$ python -q
>>> import numpy as np
>>> np.set_printoptions(suppress=True, linewidth=100)
>>> def rnd(a):
...     return np.round(a, 3) + 0
... 
>>> f = np.array([0, -1, 5, 2, 2, -8, -5, 1]) + 0.5
>>> W0 = np.outer(f, f) / (f @ f)
>>> rnd(W0)
array([[ 0.002, -0.002,  0.023,  0.01 ,  0.01 , -0.031, -0.018,  0.006],
       [-0.002,  0.002, -0.023, -0.01 , -0.01 ,  0.031,  0.018, -0.006],
       [ 0.023, -0.023,  0.248,  0.113,  0.113, -0.338, -0.203,  0.068],
       [ 0.01 , -0.01 ,  0.113,  0.051,  0.051, -0.154, -0.092,  0.031],
       [ 0.01 , -0.01 ,  0.113,  0.051,  0.051, -0.154, -0.092,  0.031],
       [-0.031,  0.031, -0.338, -0.154, -0.154,  0.461,  0.277, -0.092],
       [-0.018,  0.018, -0.203, -0.092, -0.092,  0.277,  0.166, -0.055],
       [ 0.006, -0.006,  0.068,  0.031,  0.031, -0.092, -0.055,  0.018]])
>>> U, sv, Vt = np.linalg.svd(W0)
>>> np.argmax(sv[:-1] / (sv[1:] + 1e-6)) + 1
np.int64(1)
>>> other = U[:, :1] @ np.diag(sv[:1]) @ Vt[:1]
>>> rnd(np.abs(W0 - other).max())
np.float64(0.0)
>>> rnd(other)
array([[ 0.002, -0.002,  0.023,  0.01 ,  0.01 , -0.031, -0.018,  0.006],
       [-0.002,  0.002, -0.023, -0.01 , -0.01 ,  0.031,  0.018, -0.006],
       [ 0.023, -0.023,  0.248,  0.113,  0.113, -0.338, -0.203,  0.068],
       [ 0.01 , -0.01 ,  0.113,  0.051,  0.051, -0.154, -0.092,  0.031],
       [ 0.01 , -0.01 ,  0.113,  0.051,  0.051, -0.154, -0.092,  0.031],
       [-0.031,  0.031, -0.338, -0.154, -0.154,  0.461,  0.277, -0.092],
       [-0.018,  0.018, -0.203, -0.092, -0.092,  0.277,  0.166, -0.055],
       [ 0.006, -0.006,  0.068,  0.031,  0.031, -0.092, -0.055,  0.018]])
>>> vec = np.array([0, 0, 3, 3, 3, 0, 2, 0])
>>> rnd(np.linalg.eigvalsh(2 * W0 - np.eye(8)))
array([-1., -1., -1., -1., -1., -1., -1.,  1.])
>>> rnd(W0 @ W0 @ vec)
array([ 0.092, -0.092,  1.014,  0.461,  0.461, -1.383, -0.83 ,  0.277])
>>> rnd((vec - W0 @ vec) @ (W0 @ vec))
np.float64(0.0)
>>> np.trace(W0)
np.float64(1.0)
>>> other = np.array([[0, 2], [2, 0], [2, 2], [2, 0], [1, 2], [1, 0], [2, 2], [0, 1]])
>>> np.vstack([W0, other.T]).shape
(10, 8)
>>> np.linalg.matrix_rank(np.vstack([W0, other.T]))
np.int64(3)
>>> rnd(np.einsum("ij,ij->i", W0, W0))
array([0.002, 0.002, 0.248, 0.051, 0.051, 0.461, 0.166, 0.018])
>>> rnd(other.T @ W0.T)
array([[ 0.004, -0.004,  0.045,  0.02 ,  0.02 , -0.061, -0.037,  0.012],
       [ 0.039, -0.039,  0.428,  0.195,  0.195, -0.584, -0.35 ,  0.117]])
>>> w, vecs = np.linalg.eigh(W0)
>>> vec = np.array([3, -2, 3, -3, 0, 3, 1, -1])
>>> (np.sign(vecs[:, -1].round(6)) == np.sign(vecs[0, -1].round(6))).astype(int)
array([1, 0, 1, 1, 1, 0, 0, 1])
>>> rnd(np.linalg.eigvalsh(W0[1:, 1:]))
array([0.   , 0.   , 0.   , 0.   , 0.   , 0.   , 0.998])
>>> rnd(np.abs(W0).sum(axis=1).max()), rnd(np.abs(w).max())
(np.float64(1.537), np.float64(1.0))
>>> rnd(vec @ W0 @ vec / (vec @ vec)), rnd(w[0]), rnd(w[-1])
(np.float64(0.056), np.float64(0.0), np.float64(1.0))
>>> rnd(vecs * np.abs(w) @ vecs.T)
array([[ 0.002, -0.002,  0.023,  0.01 ,  0.01 , -0.031, -0.018,  0.006],
       [-0.002,  0.002, -0.023, -0.01 , -0.01 ,  0.031,  0.018, -0.006],
       [ 0.023, -0.023,  0.248,  0.113,  0.113, -0.338, -0.203,  0.068],
       [ 0.01 , -0.01 ,  0.113,  0.051,  0.051, -0.154, -0.092,  0.031],
       [ 0.01 , -0.01 ,  0.113,  0.051,  0.051, -0.154, -0.092,  0.031],
       [-0.031,  0.031, -0.338, -0.154, -0.154,  0.461,  0.277, -0.092],
       [-0.018,  0.018, -0.203, -0.092, -0.092,  0.277,  0.166, -0.055],
       [ 0.006, -0.006,  0.068,  0.031,  0.031, -0.092, -0.055,  0.018]])
>>> rnd(vec @ W0 @ vec)
np.float64(2.369)
>>> F = np.array([[8.0, 6.0, -2.0, -2.0, -2.0, 4.0, -6.0, 6.0],
...     [6.0, 13.0, -3.0, -3.0, -3.0, 6.0, -9.0, 9.0],
...     [-2.0, -3.0, 5.0, 1.0, 1.0, -2.0, 3.0, -3.0],
...     [-2.0, -3.0, 1.0, 5.0, 1.0, -2.0, 3.0, -3.0],
...     [-2.0, -3.0, 1.0, 1.0, 5.0, -2.0, 3.0, -3.0],
...     [4.0, 6.0, -2.0, -2.0, -2.0, 8.0, -6.0, 6.0],
...     [-6.0, -9.0, 3.0, 3.0, 3.0, -6.0, 13.0, -9.0],
...     [6.0, 9.0, -3.0, -3.0, -3.0, 6.0, -9.0, 13.0]])
>>> F
array([[ 8.,  6., -2., -2., -2.,  4., -6.,  6.],
       [ 6., 13., -3., -3., -3.,  6., -9.,  9.],
       [-2., -3.,  5.,  1.,  1., -2.,  3., -3.],
       [-2., -3.,  1.,  5.,  1., -2.,  3., -3.],
       [-2., -3.,  1.,  1.,  5., -2.,  3., -3.],
       [ 4.,  6., -2., -2., -2.,  8., -6.,  6.],
       [-6., -9.,  3.,  3.,  3., -6., 13., -9.],
       [ 6.,  9., -3., -3., -3.,  6., -9., 13.]])
>>> rng = np.random.default_rng(805)
>>> other = F + rng.integers(-2, 3, (8, 1)) @ rng.integers(-2, 3, (1, 8))
>>> other
array([[ 10.,   7.,  -3.,  -1.,  -4.,   2.,  -4.,   4.],
       [ 10.,  15.,  -5.,  -1.,  -7.,   2.,  -5.,   5.],
       [  2.,  -1.,   3.,   3.,  -3.,  -6.,   7.,  -7.],
       [  2.,  -1.,  -1.,   7.,  -3.,  -6.,   7.,  -7.],
       [ -4.,  -4.,   2.,   0.,   7.,   0.,   1.,  -1.],
       [  8.,   8.,  -4.,   0.,  -6.,   4.,  -2.,   2.],
       [ -4.,  -8.,   2.,   4.,   1.,  -8.,  15., -11.],
       [  8.,  10.,  -4.,  -2.,  -5.,   4.,  -7.,  11.]])
>>> np.linalg.matrix_rank(other - F, tol=1e-8)
np.int64(1)
>>> rnd(np.linalg.svd(other - F, compute_uv=False))
array([21.448,  0.   ,  0.   ,  0.   ,  0.   ,  0.   ,  0.   ,  0.   ])
>>> np.abs(other - F).sum(axis=1)
array([13., 26., 26., 26., 13., 26., 13., 13.])
